% python3 -q
>>> import numpy as np
>>> np.set_printoptions(precision=3, suppress=True, linewidth=160)
>>> A = np.loadtxt("w.csv", delimiter=",")
>>> A
array([[ 2.,  0.,  0.,  0.,  0.,  0.,  0.,  0.,  0.,  0.],
       [-3., -3.,  0.,  0.,  0.,  0.,  0.,  0.,  0.,  0.],
       [ 0., -2., -2.,  0.,  0.,  0.,  0.,  0.,  0.,  0.],
       [-3., -1., -2., -3.,  0.,  0.,  0.,  0.,  0.,  0.],
       [-2., -2., -1., -3.,  2.,  0.,  0.,  0.,  0.,  0.],
       [ 2.,  1.,  1.,  0.,  1.,  0.,  0.,  0.,  0.,  0.],
       [ 3.,  0., -3.,  1.,  2.,  3.,  3.,  0.,  0.,  0.],
       [-1., -2.,  0.,  0.,  1.,  3.,  0.,  0.,  0.,  0.],
       [-2.,  0., -3., -3., -3., -2., -1., -3.,  3.,  0.],
       [ 0.,  2.,  0.,  1.,  0., -1., -2.,  2., -3.,  2.]])
>>> out = A / np.sqrt((A ** 2).mean(axis=1, keepdims=True))
>>> np.linalg.norm(out, axis=1)
array([3.162, 3.162, 3.162, 3.162, 3.162, 3.162, 3.162, 3.162, 3.162, 3.162])
>>> out[4]
array([-1.348, -1.348, -0.674, -2.023,  1.348,  0.   ,  0.   ,  0.   ,  0.   ,  0.   ])
>>> x = np.array([-2, 0, -2, -1, 1, -2, 0, -2, -1, 1])
>>> a = np.maximum(A @ x, 0)
>>> A * (a > 1e-9)[:, None]
array([[ 0.,  0.,  0.,  0.,  0.,  0.,  0.,  0.,  0.,  0.],
       [-3., -3.,  0.,  0.,  0.,  0.,  0.,  0.,  0.,  0.],
       [ 0., -2., -2.,  0.,  0.,  0.,  0.,  0.,  0.,  0.],
       [-3., -1., -2., -3.,  0.,  0.,  0.,  0.,  0.,  0.],
       [-2., -2., -1., -3.,  2.,  0.,  0.,  0.,  0.,  0.],
       [ 0.,  0.,  0.,  0.,  0.,  0.,  0.,  0.,  0.,  0.],
       [ 0.,  0., -0.,  0.,  0.,  0.,  0.,  0.,  0.,  0.],
       [-0., -0.,  0.,  0.,  0.,  0.,  0.,  0.,  0.,  0.],
       [-2.,  0., -3., -3., -3., -2., -1., -3.,  3.,  0.],
       [ 0.,  2.,  0.,  1.,  0., -1., -2.,  2., -3.,  2.]])
>>> np.flatnonzero(a > 1e-9)
array([1, 2, 3, 4, 8, 9])
>>> A.T @ a
array([-113.,  -57.,  -96., -121.,  -29.,  -36.,  -21.,  -47.,   45.,    4.])
>>> np.maximum(A @ (3 * x), 0)
array([ 0., 18., 12., 39., 33.,  0.,  0.,  0., 51.,  6.])
>>> np.linalg.lstsq(A[:-1].T, A[-1])[2]
np.int32(8)
>>> np.allclose(A[:-1].T @ np.linalg.lstsq(A[:-1].T, A[-1])[0], A[-1])
False
>>> np.abs(np.diag(np.linalg.qr(A)[1])) > 1e-9
array([ True,  True,  True,  True,  True,  True,  True,  True,  True, False])
>>> M = np.loadtxt("case4.csv", delimiter=",")
>>> M
array([[ 0.,  1.,  0.,  5.],
       [ 0.,  1.,  0., 10.],
       [ 0.,  1.,  0.,  5.],
       [ 1.,  1.,  1.,  0.],
       [ 0.,  1.,  0., 10.],
       [ 1.,  1.,  1.,  0.],
       [ 4.,  1.,  4.,  0.],
       [ 0.,  1.,  0., 10.],
       [ 0.,  1.,  0.,  5.],
       [ 0.,  1.,  0.,  5.],
       [ 0.,  1.,  0.,  5.],
       [ 0.,  1.,  0.,  5.],
       [ 4.,  1.,  4.,  0.],
       [ 7.,  1.,  7.,  0.],
       [ 4.,  1.,  4.,  0.],
       [ 0.,  1.,  0., 10.],
       [ 1.,  1.,  1.,  0.],
       [ 1.,  1.,  1.,  0.],
       [ 4.,  1.,  4.,  0.],
       [ 0.,  1.,  0., 10.],
       [ 1.,  1.,  1.,  0.],
       [ 1.,  1.,  1.,  0.],
       [ 1.,  1.,  1.,  0.],
       [ 0.,  1.,  0.,  5.],
       [ 0.,  1.,  0.,  5.],
       [ 7.,  1.,  7.,  0.],
       [ 1.,  1.,  1.,  0.],
       [ 0.,  1.,  0., 10.],
       [ 0.,  1.,  0., 10.],
       [ 1.,  1.,  1.,  0.],
       [ 0.,  1.,  0., 10.],
       [ 0.,  1.,  0., 10.],
       [ 0.,  1.,  0.,  5.],
       [ 0.,  1.,  0., 10.],
       [ 4.,  1.,  4.,  0.],
       [ 0.,  1.,  0., 10.],
       [ 4.,  1.,  4.,  0.],
       [ 1.,  1.,  1.,  0.],
       [ 1.,  1.,  1.,  0.],
       [ 1.,  1.,  1.,  0.],
       [ 0.,  1.,  0., 10.],
       [ 4.,  1.,  4.,  0.],
       [ 0.,  1.,  0.,  5.]])
>>> W1 = np.array([[6, 8, -4, 0, 3],
...     [9, -4, 0, -2, -9],
...     [5, 0, -3, 7, 3],
...     [-5, 1, 5, 8, -4]])
>>> beta = np.array([2, 1, -1, -1, 0])
>>> hid = np.maximum(M @ W1 + beta, 0)
>>> np.linalg.matrix_rank(hid)
np.int64(5)
>>> (hid > 0).mean(axis=0)
array([0.488, 1.   , 0.512, 1.   , 0.209])
>>> Z = np.array([[0, 0, 2], [1, 1, 2], [3, 3, 2], [3, 0, 3], [2, 2, 0]])
>>> (hid @ Z).round(6).argmax(axis=1)
array([0, 0, 0, 2, 0, 2, 2, 0, 0, 0, 0, 0, 2, 2, 2, 0, 2, 2, 2, 0, 2, 2, 2, 0, 0, 2, 2, 0, 0, 2, 0, 0, 0, 0, 2, 0, 2, 2, 2, 2, 0, 2, 0])
>>> hid @ Z
array([[185.,  74., 163.],
       [385., 154., 343.],
       [185.,  74., 163.],
       [ 17.,   5.,  66.],
       [385., 154., 343.],
       [ 17.,   5.,  66.],
       [134.,  59., 243.],
       [385., 154., 343.],
       [185.,  74., 163.],
       [185.,  74., 163.],
       [185.,  74., 163.],
       [185.,  74., 163.],
       [134.,  59., 243.],
       [257., 119., 420.],
       [134.,  59., 243.],
       [385., 154., 343.],
       [ 17.,   5.,  66.],
       [ 17.,   5.,  66.],
       [134.,  59., 243.],
       [385., 154., 343.],
       [ 17.,   5.,  66.],
       [ 17.,   5.,  66.],
       [ 17.,   5.,  66.],
       [185.,  74., 163.],
       [185.,  74., 163.],
       [257., 119., 420.],
       [ 17.,   5.,  66.],
       [385., 154., 343.],
       [385., 154., 343.],
       [ 17.,   5.,  66.],
       [385., 154., 343.],
       [385., 154., 343.],
       [185.,  74., 163.],
       [385., 154., 343.],
       [134.,  59., 243.],
       [385., 154., 343.],
       [134.,  59., 243.],
       [ 17.,   5.,  66.],
       [ 17.,   5.,  66.],
       [ 17.,   5.,  66.],
       [385., 154., 343.],
       [134.,  59., 243.],
       [185.,  74., 163.]])
